$ python -q
>>> import numpy as np
>>> from numpy import linalg as LA
>>> np.set_printoptions(precision=2, suppress=True, linewidth=100, floatmode="fixed")
>>> m1 = np.loadtxt("mat.csv", delimiter=",")
>>> print(m1)
[[0.00 0.00 0.00 2.00]
 [0.00 0.00 0.00 2.00]
 [0.00 0.00 0.00 1.00]
 [2.00 2.00 1.00 0.00]]
>>> print(np.all(LA.eigvalsh(m1) > 0))
False
>>> print([round(float(LA.det(m1[:i, :i])), 2) + 0 for i in range(1, 5)])
[0.0, 0.0, 0.0, 0.0]
>>> print(np.round(LA.eigvalsh(m1).min(), 2))
-3.0
>>> Uu, sigma, Vh = LA.svd(m1)
>>> print(sigma)
[ 3.00  3.00 -0.00  0.00]
>>> other = Uu[:, :2] @ np.diag(sigma[:2]) @ Vh[:2]
>>> print(LA.matrix_rank(other))
2
>>> print(LA.matrix_rank(m1, rtol=0.05))
2
>>> print(round(float(LA.norm(m1 - other) / LA.norm(m1)), 2))
0.0
>>> u, r1 = m1[2], m1[3]
>>> print(u @ r1)
0.0
>>> print(u @ u)
1.0
>>> pr = (u @ r1) / (u @ u) * u
>>> print(LA.matrix_rank(np.outer(u, r1)))
1
>>> print((r1 - pr) @ u)
0.0
>>> print(r1 - pr)
[2.00 2.00 1.00 0.00]
>>> print(pr)
[0.00 0.00 0.00 0.00]
>>> print(np.outer(u, r1))
[[0.00 0.00 0.00 0.00]
 [0.00 0.00 0.00 0.00]
 [0.00 0.00 0.00 0.00]
 [2.00 2.00 1.00 0.00]]
>>> x0 = np.array([4, -3, -1, -3])
>>> h1 = np.maximum(m1 @ x0, 0)
>>> print(m1.T @ h1)
[2.00 2.00 1.00 0.00]
>>> proj = np.triu(np.array([[3, 1, 3, 3], [3, 2, 3, 1], [1, 1, 2, 3], [3, 2, 3, 3]]), 1) + np.eye(4)
>>> other = proj @ m1 @ LA.inv(proj)
>>> print(other)
[[  6.00   0.00 -15.00  34.00]
 [  2.00   0.00  -5.00  14.00]
 [  6.00   0.00 -15.00  28.00]
 [  2.00   0.00  -5.00   9.00]]
